% ipython --no-banner

In [1]: import numpy as np

In [2]: np.set_printoptions(precision=4, suppress=True, linewidth=100)

In [3]: def tidy(a):
   ...:     return np.round(a, 4) + 0
   ...: 

In [4]: data = np.loadtxt("data.csv", delimiter=",")

In [5]: data
Out[5]: 
array([[-2.9254, -1.5071, -4.8878, -0.7941],
       [-0.5443,  2.3012,  5.7278, -1.3872],
       [ 3.5652,  4.2997, -1.753 ,  2.5333],
       [ 2.1575,  3.5473,  5.4037, -2.514 ],
       [-2.6497,  0.6126, -4.5281, -0.1243],
       [ 0.6138,  0.578 ,  6.1455, -3.2264],
       [-0.1305,  3.214 ,  5.6134, -2.2147],
       [ 3.6173,  5.2259, -0.0391,  1.3198],
       [ 0.9803,  0.785 ,  6.4488, -2.357 ],
       [-0.9019,  3.8054,  5.1665, -0.567 ],
       [ 2.5573,  5.1126, -2.1984,  0.316 ],
       [-0.5528,  2.0319,  3.2529, -1.4141],
       [-1.9461, -1.2255, -3.1288,  0.4323],
       [-2.1216,  1.1908, -3.9693,  1.1665],
       [ 2.7923,  5.7179, -1.2823,  0.2919]])

In [6]: Xs = (data - data.mean(axis=0)) / data.std(axis=0)

In [7]: np.argwhere(np.abs(Xs) > 2)
Out[7]: array([], shape=(0, 2), dtype=int64)

In [8]: tidy(Xs.std(axis=0))
Out[8]: array([1., 1., 1., 1.])

In [9]: coef = np.linalg.lstsq(np.delete(Xs, 0, axis=1), Xs[:, 0])[0]

In [10]: tidy(1 - np.var(Xs[:, 0] - np.delete(Xs, 0, axis=1) @ coef))
Out[10]: np.float64(0.6628)

In [11]: Xs = data - data.mean(axis=0)

In [12]: evecs = np.linalg.svd(Xs)[2][:2]

In [13]: M2 = Xs - Xs @ evecs.T @ evecs

In [14]: tidy(np.diag(evecs.T @ evecs))
Out[14]: array([0.4506, 0.4942, 0.9113, 0.1439])

In [15]: np.linalg.norm(M2, axis=1).round(6).argmax()
Out[15]: np.int64(9)

In [16]: tidy((Xs @ evecs.T).std(axis=0))
Out[16]: array([4.4792, 2.9399])

In [17]: tidy(M2.std(axis=0))
Out[17]: array([0.7193, 0.6514, 0.2294, 0.7   ])
